$ python -q
>>> import numpy as np
>>> np.set_printoptions(precision=2, suppress=True, linewidth=160)
>>> tidy = lambda a: np.round(a, 2) + 0
>>> arr = np.load("case10.npy")
>>> print(arr)
[[ 4  7  6  3]
 [ 0  3  2 -1]
 [-2  1  0 -3]]
>>> left, sig, Vt = np.linalg.svd(arr)
>>> evecs = Vt[:(sig > 1e-8).sum()]
>>> rng = np.random.default_rng(907)
>>> x = arr[2] + -3 * arr[1] + rng.integers(2) * np.eye(4)[2]
>>> print(x)
[-2. -8. -6.  0.]
>>> print(np.allclose(evecs.T @ evecs @ x, x))
True
>>> print(np.linalg.matrix_rank(np.vstack([arr, x])))
2
>>> print(tidy(np.linalg.norm(x - evecs.T @ evecs @ x)))
0.0
>>> print(tidy(evecs.T @ evecs))
[[ 0.35  0.05  0.15  0.45]
 [ 0.05  0.65  0.45 -0.15]
 [ 0.15  0.45  0.35  0.05]
 [ 0.45 -0.15  0.05  0.65]]
>>> print(tidy(np.diag(evecs.T @ evecs)))
[0.35 0.65 0.35 0.65]
>>> r0 = np.array([-5, 4])
>>> print(np.cross(arr[1, :3], arr[2, :3]))
[-2 -4  6]
>>> print(np.polyval(r0, arr[1]))
[  4 -11  -6   9]
>>> print(np.correlate(arr[1], arr[2], "full"))
[ 0 -9 -6  6 -4 -5  2]
>>> print(np.linalg.cond(arr) > 100)
True
>>> print([round(float(x), 2) for x in np.linalg.svd(arr, compute_uv=False)[:3]])
[10.92, 4.33, 0.0]
>>> print(np.argsort(-np.linalg.norm(arr, axis=0).round(6), kind="stable")[:3])
[1 2 0]
>>> other = np.array([[2, 2], [2, 2], [2, 1], [-2, 2]])
>>> other @ arr
Traceback (most recent call last):
  File "<python-input-23>", line 1, in <module>
    other @ arr
    ~~~~~~^~~~~
ValueError: matmul: Input operand 1 has a mismatch in its core dimension 0, with gufunc signature (n?,k),(k,m?)->(n?,m?) (size 3 is different from 2)
>>> print(np.einsum("ij,ij->i", arr, arr))
[110  14  14]
>>> print(np.einsum("ik,kj->ij", arr, other))
[[28 34]
 [12  6]
 [ 4 -8]]
>>> print(arr @ other)
[[28 34]
 [12  6]
 [ 4 -8]]
>>> print(np.vstack([arr, other.T]).shape)
(5, 4)
